% python3 -q
>>> import numpy as np
>>> np.set_printoptions(precision=2, suppress=True, linewidth=140, sign=" ")
>>> M = np.array([[0, 3, 2], [0, 0, -2], [0, 0, 0]])
>>> M @ M
array([[ 0,  0, -6],
       [ 0,  0,  0],
       [ 0,  0,  0]])
>>> np.linalg.matrix_power(M, 3)
array([[ 0,  0,  0],
       [ 0,  0,  0],
       [ 0,  0,  0]])
>>> (M - M.T) / 2
array([[ 0. ,  1.5,  1. ],
       [-1.5,  0. , -1. ],
       [-1. ,  1. ,  0. ]])
>>> round(np.linalg.norm(M, 2), 2)
np.float64(3.81)
>>> np.linalg.norm(M, axis=1)
array([ 3.61,  2.  ,  0.  ])
>>> round(np.linalg.norm(M, "nuc"), 2)
np.float64(5.39)
>>> np.linalg.norm(M, axis=1).argmax()
np.int64(0)
>>> round(float(np.linalg.norm(M) ** 2 / np.linalg.norm(M, 2) ** 2), 2)
1.17
>>> np.round(M @ np.linalg.pinv(M) @ M, 2) + 0
array([[ 0.,  3.,  2.],
       [ 0.,  0., -2.],
       [ 0.,  0.,  0.]])
>>> round(float(np.trace(np.linalg.pinv(M) @ M)), 2)
2.0
>>> np.linalg.lstsq(M[:-1].T, M[-1])[2]
np.int32(2)
>>> np.argsort(-np.linalg.norm(M, axis=0).round(6), kind="stable")[:3]
array([ 1,  2,  0])
>>> data = np.loadtxt("test0.csv", delimiter=",")
>>> data
array([[ 1., -1.,  1., -1.],
       [ 1.,  0.,  0.,  0.],
       [ 1.,  1.,  1.,  1.],
       [ 1.,  2.,  4.,  8.]])
>>> rng = np.random.default_rng(2607)
>>> Y = data + rng.integers(-2, 3, (4, 1)) @ rng.integers(-2, 3, (1, 4))
>>> Y
array([[ 2., -3., -1.,  0.],
       [ 0.,  2.,  2., -1.],
       [-1.,  5.,  5., -1.],
       [-1.,  6.,  8.,  6.]])
>>> np.abs(Y - data).sum(axis=1)
array([  6.,   6.,  12.,  12.])
>>> np.linalg.matrix_rank(Y - data, tol=1e-8)
np.int64(1)
>>> np.round(np.linalg.svd(Y - data, compute_uv=False), 2) + 0
array([ 10.,   0.,   0.,   0.])
>>> np.unravel_index(np.abs(data).argmax(), data.shape)
(np.int64(3), np.int64(3))
>>> np.round(np.linalg.norm(data), 2)
np.float64(9.7)
>>> np.linalg.rank(data)
Traceback (most recent call last):
  File "<python-input-25>", line 1, in <module>
    np.linalg.rank(data)
    ^^^^^^^^^^^^^^
AttributeError: module 'numpy.linalg' has no attribute 'rank'
>>> data - data[0]
array([[ 0.,  0.,  0.,  0.],
       [ 0.,  1., -1.,  1.],
       [ 0.,  2.,  0.,  2.],
       [ 0.,  3.,  3.,  9.]])
>>> data[:, 4]
Traceback (most recent call last):
  File "<python-input-27>", line 1, in <module>
    data[:, 4]
    ~~~~^^^^^^
IndexError: index 4 is out of bounds for axis 1 with size 4
>>> data.sum(axis=0)
array([ 4.,  2.,  6.,  8.])
>>> z = rng.permutation(4)
>>> Y = data[:, z] * rng.choice([-1, 1], 4)
>>> Y
array([[ 1., -1., -1.,  1.],
       [ 1.,  0.,  0.,  0.],
       [ 1.,  1.,  1.,  1.],
       [ 1.,  8.,  2.,  4.]])
>>> left, _, vt = np.linalg.svd(data.T @ Y)
>>> np.round(left @ vt, 2) + 0
array([[ 1.,  0.,  0.,  0.],
       [ 0.,  0.,  1.,  0.],
       [ 0.,  0.,  0.,  1.],
       [ 0.,  1.,  0.,  0.]])
>>> np.round(np.linalg.lstsq(data, Y)[0], 2) + 0
array([[ 1.,  0.,  0.,  0.],
       [ 0.,  0.,  1.,  0.],
       [ 0.,  0.,  0.,  1.],
       [ 0.,  1.,  0.,  0.]])
>>> q, r_ = np.linalg.qr(Y)
>>> q.shape, r_.shape
((4, 4), (4, 4))
>>> q.round(2) + 0
array([[-0.5 , -0.42,  0.64, -0.41],
       [-0.5 , -0.28, -0.06,  0.82],
       [-0.5 , -0.14, -0.75, -0.41],
       [-0.5 ,  0.85,  0.17,  0.  ]])
>>> np.abs(np.diag(r_))
array([ 2.  ,  7.07,  1.04,  0.82])
>>> r_
array([[-2.  , -4.  , -1.  , -3.  ],
       [ 0.  ,  7.07,  1.98,  2.83],
       [ 0.  ,  0.  , -1.04,  0.58],
       [ 0.  ,  0.  ,  0.  , -0.82]])
